$ python3 -q
>>> import numpy as np
>>> np.set_printoptions(precision=2, suppress=True, linewidth=200)
>>> feats = np.load("x.npy")
>>> feats
array([[  0,  -4,   0,  -1,   9,   3,   1,  -2, -14,  -1,   9],
       [  4,   0, -12,  10,  -4,   3,   5,   5,   4,   1,  -8],
       [  0,  12,   0,   1,  -7,  -2,  -7,  -8,   2, -11,   0],
       [  1, -10,  -1,   0, -11,  -1,   5,  -1,   2,  -5, -13],
       [ -9,   4,   7,  11,   0,  11, -14,  -6,  13,  -5,  -7],
       [ -3,  -3,   2,   1, -11,   0,  -8,   9,   2,  -8,  -4],
       [ -1,  -5,   7,  -5,  14,   8,   0,  -1, -10,   1,   1],
       [  2,  -5,   8,   1,   6,  -9,   1,   0,  14, -15,   1],
       [ 14,  -4,  -2,  -2, -13,  -2,  10, -14,   0,  -2,   0],
       [  1,  -1,  11,   5,   5,   8,  -1,  15,   2,   0,   4],
       [ -9,   8,   0,  13,   7,   4,  -1,  -1,   0,  -4,   0]])
>>> Uu, s, VT = np.linalg.svd(feats)
>>> np.argmax(s[:-1] / (s[1:] + 1e-6)) + 1
np.int64(10)
>>> s.round(2) + 0
array([38.79, 38.79, 25.93, 25.93, 19.08, 19.08, 14.43, 14.43,  6.96,  6.96,  0.  ])
>>> other = Uu[:, :10] @ np.diag(s[:10]) @ VT[:10]
>>> round(float(np.abs(feats - other).max()), 2)
0.0
>>> round(float(np.linalg.norm(feats - other) / np.linalg.norm(feats)), 2)
0.0
>>> np.round(np.linalg.norm(feats - other, 2), 2), np.round(s[10], 2)
(np.float64(0.0), np.float64(0.0))
>>> np.linalg.matrix_rank(feats, rtol=0.05)
np.int64(10)
>>> other.round(2) + 0
array([[  0.,  -4.,   0.,  -1.,   9.,   3.,   1.,  -2., -14.,  -1.,   9.],
       [  4.,   0., -12.,  10.,  -4.,   3.,   5.,   5.,   4.,   1.,  -8.],
       [  0.,  12.,   0.,   1.,  -7.,  -2.,  -7.,  -8.,   2., -11.,   0.],
       [  1., -10.,  -1.,   0., -11.,  -1.,   5.,  -1.,   2.,  -5., -13.],
       [ -9.,   4.,   7.,  11.,   0.,  11., -14.,  -6.,  13.,  -5.,  -7.],
       [ -3.,  -3.,   2.,   1., -11.,   0.,  -8.,   9.,   2.,  -8.,  -4.],
       [ -1.,  -5.,   7.,  -5.,  14.,   8.,   0.,  -1., -10.,   1.,   1.],
       [  2.,  -5.,   8.,   1.,   6.,  -9.,   1.,   0.,  14., -15.,   1.],
       [ 14.,  -4.,  -2.,  -2., -13.,  -2.,  10., -14.,   0.,  -2.,   0.],
       [  1.,  -1.,  11.,   5.,   5.,   8.,  -1.,  15.,   2.,   0.,   4.],
       [ -9.,   8.,   0.,  13.,   7.,   4.,  -1.,  -1.,   0.,  -4.,   0.]])
>>> X = np.load("test15.npy")
>>> X
array([[-1.3,  0.1,  2. ,  0.8,  0.4,  0.3,  2.1, -2.2, -0.6, -0.6],
       [ 0.3, -1.8, -3.3, -2.7, -0.9, -0.9,  6. ,  5.4, -4.5, -4.8],
       [ 0.4, -0.2, -0.3,  1. , -1.6,  0.8, -0.3,  1.8, -0.4,  1.1],
       [ 1.9, -0.9, -0.8,  0.7, -1. , -0.3, -1.5,  0.3, -0.2,  0.3],
       [ 0.5,  1.2, -0.3,  1.6, -1. ,  0.6, -1.2,  1. ,  0.2, -0.4],
       [ 1.3, -0.5, -0.5,  0.4,  0.2,  0.8, -1.2, -2.3, -0.5, -0.6],
       [ 0.4, -0.5, -1.4, -0.6,  0.3,  1.7,  0.3, -0.5,  0.9, -0.3],
       [-1.4,  0. ,  0.7,  0. , -0.7,  0.8, -0.3, -0.3, -1.9,  0.5],
       [-0.5, -1.1, -0.1, -0.5,  1.1,  1. ,  0.3,  0.7, -0.4,  1.9],
       [-0.9, -0.4, -1.3,  0.7,  0.1,  2.3, -0.3, -0.5, -1.3, -1.2],
       [ 0.9,  0.6,  1.4,  0.3, -1.3, -0.5,  0.1,  0.4, -0.4, -0.4],
       [-0.2,  4. , -1.3,  0.4, -0.2,  1.2, -1.7, -0.8,  0.9,  1.1],
       [ 0.6, -0.6, -2.2,  1.6, -1.1, -1. ,  0.1,  1.1,  0.3, -0.7]])
>>> other = np.c_[X[:, :9] @ np.array([[-3, -2, 2, -3, -2, 1, -3, -2, 0],
...     [-1, 3, -1, -3, 1, 2, -1, 0, -2],
...     [3, 2, 3, 1, -1, 2, 0, -1, -2],
...     [2, 1, 0, -3, -1, -2, -1, 0, -1],
...     [3, -1, -2, -1, -2, 0, 2, -3, -2],
...     [0, -3, 1, -1, 0, 1, -3, -2, -1],
...     [-2, -3, 0, 0, 0, 3, -3, 0, 2],
...     [3, 3, 3, -1, -1, 2, 2, -3, 0],
...     [-3, 1, 3, -3, 3, -1, 3, 2, 3]]), np.array([2, 3, 2, 1, -1, 3, 3, 2, 0, -1, 1, -2, -1])]
>>> other
array([[  3.6,  -7.1,  -5.6,   6.5,  -0.5,   4.1,  -9.6,   4.2,  -3.7,   2. ],
       [  0.6, -18. ,  -3.9,  19.2, -13.5,  27.9, -16.2, -18. ,  14.1,   3. ],
       [  2.5,   4.1,   8.3,  -3.7,  -1.5,   1.3,  -4.3,  -3.5,   0.6,   2. ],
       [ -4.3,  -0.3,   4.3,  -4.3,  -3.5,  -6.9,  -2.1,  -0.7,   1.4,   1. ],
       [  1.4,   9.6,   5.1, -11.4,   0.5,  -2.1,  -1.9,  -1.5,  -3.8,  -1. ],
       [ -6.5, -11.1,  -6.4,  -1.3,  -2.6,  -8.4,  -8.3,   1.6,  -3.5,   3. ],
       [-10. , -12.6,  -0.6,  -3.5,   3.3,  -1.5,  -3.8,  -0.4,   5.4,   3. ],
       [  9.6,   0.6,  -5.1,  10.8,  -1.9,   1.2,  -5. ,  -0.3,  -7.1,   2. ],
       [  7.3,  -6.3,  -0.5,   4.6,  -3.6,   1.8,   1.6,  -7.1,  -0.9,   0. ],
       [  3.9, -10.2,  -8.6,   2.5,  -1.6,  -4. ,  -8.3,  -2.9,  -4.3,  -1. ],
       [ -0.2,   6.4,   7.5,  -1.4,  -1.9,   5.3,  -5.4,  -0.3,  -2.2,   1. ],
       [ -8.8,  10.4,  -6.4, -16.8,   9.2,  -2. ,  -1.6,   4.1,  -7.3,  -2. ],
       [ -5.7,   1.6,   0.6,  -6.9,   0.8,  -7. ,   0.8,   3.6,   8.3,  -1. ]])
>>> np.linalg.norm(np.linalg.qr(X)[0].T @ other, axis=0) ** 2 / ((other ** 2).sum(axis=0) + 1e-12)
array([1.  , 1.  , 1.  , 1.  , 1.  , 1.  , 1.  , 1.  , 1.  , 0.91])
>>> np.linalg.matrix_rank(other)
np.int64(10)
